$ python3 -q
>>> import numpy as np
>>> import numpy.linalg as la
>>> np.set_printoptions(precision=2, suppress=True, linewidth=100, floatmode="fixed")
>>> def rd(a):
...     return np.round(a, 2) + 0
... 
>>> data = np.load("run8.npy")
>>> data
array([[ 5.30, -4.00,  2.00],
       [ 1.00, -0.70, -5.00],
       [ 5.00, -4.00,  2.30]])
>>> np.allclose(data @ data.T, data.T @ data)
False
>>> rd(np.sort(np.abs(la.eigvals(data))))
array([0.30, 2.36, 8.96])
>>> rd(la.det(data))
np.float64(-6.33)
>>> rd(la.matrix_power(data, 3))
array([[ 330.28, -258.68,  281.14],
       [-121.63,   94.06, -137.05],
       [ 330.25, -258.68,  281.17]])
>>> np.allclose(data, data.T)
False
>>> (data - data.T) / 2
array([[ 0.00, -2.50, -1.50],
       [ 2.50,  0.00, -0.50],
       [ 1.50,  0.50,  0.00]])
>>> rd(data @ data)
array([[ 34.09, -26.40,  35.20],
       [-20.40,  16.49,  -6.00],
       [ 34.00, -26.40,  35.29]])
>>> T = np.stack([data, -1 * data, data[::-1]])
>>> rd(la.norm(T, axis=(1, 2)))
array([10.99, 10.99, 10.99])
>>> (T @ data.T).shape
(3, 3, 3)
>>> la.matrix_rank(T)
array([3, 3, 3])
>>> np.einsum("bij,cij->bc", T, T)
array([[ 120.87, -120.87,  120.69],
       [-120.87,  120.87, -120.69],
       [ 120.69, -120.69,  120.87]])
>>> la.matrix_rank(T.reshape(3, -1))
np.int64(2)
>>> T.shape
(3, 3, 3)
>>> T.sum(axis=0)
array([[ 5.00, -4.00,  2.30],
       [ 1.00, -0.70, -5.00],
       [ 5.30, -4.00,  2.00]])
>>> x0 = np.array([4, 3, 0])
>>> rd(data * x0)
array([[ 21.20, -12.00,   0.00],
       [  4.00,  -2.10,   0.00],
       [ 20.00, -12.00,   0.00]])
>>> np.sign((data @ x0).round(6))
array([1.00, 1.00, 1.00])
>>> rd(data @ (2 * x0))
array([18.40,  3.80, 16.00])
>>> m1 = np.load("mat.npy")
>>> m1
array([[ -3,  -7,   5,   2,   9,  -1,   2],
       [ -2, -11,   5,  -7,   0,  -7,   5],
       [  4,  -8,  -5,  -7,  -7,  -7,  -2],
       [  4,  -8,  -5,  -7,  -7,  -7,  -2],
       [  9, -12,   2,   8,  -5,   1,  -3],
       [ -6, -21,  11,   1,  11,  -5,  -8],
       [  1,  -4,   0,  -9,  -9,  -6,   3],
       [ -2, -11,   5,  -7,   0,  -7,   5],
       [ -8,  -9,   2,   0,   3,   0,  -2],
       [  9, -12,   2,   8,  -5,   1,  -3],
       [  1, -14,   3,  11,   5,   4,   7],
       [ -2, -18,   6, -10,  -7, -10,  -7],
       [  4,  -8,  -5,  -7,  -7,  -7,  -2],
       [  0,   0,   0,   0,   0,   0,   0],
       [  2, -19,   0, -14,  -7, -14,   3],
       [  5,  -5,   4,  -1,  -1,  -4,  -8],
       [  9,  -8,  -2,  16,   5,   5,   0],
       [  0,   0,   0,   0,   0,   0,   0],
       [  9,  -9,  -5,   0,   2,  -7,  -7],
       [ -4, -17,  -3,  -7,  -4,  -7,  -4],
       [ -8,  -9,   2,   0,   3,   0,  -2],
       [  0,   0,   0,   0,   0,   0,   0]])
>>> # rows 2 and 3 are equal
>>> hat = m1 @ la.solve(m1.T @ m1, m1.T)
>>> rd(np.diag(hat))
array([0.26, 0.27, 0.20, 0.20, 0.37, 0.60, 0.31, 0.27, 0.27, 0.37, 0.51, 0.52, 0.20, 0.00, 0.38,
       0.34, 0.64, 0.00, 0.64, 0.39, 0.27, 0.00])
>>> rd(la.eigvalsh(hat))
array([0.00, 0.00, 0.00, 0.00, 0.00, 0.00, 0.00, 0.00, 0.00, 0.00, 0.00, 0.00, 0.00, 0.00, 0.00,
       1.00, 1.00, 1.00, 1.00, 1.00, 1.00, 1.00])
>>> rd(np.trace(hat))
np.float64(7.0)
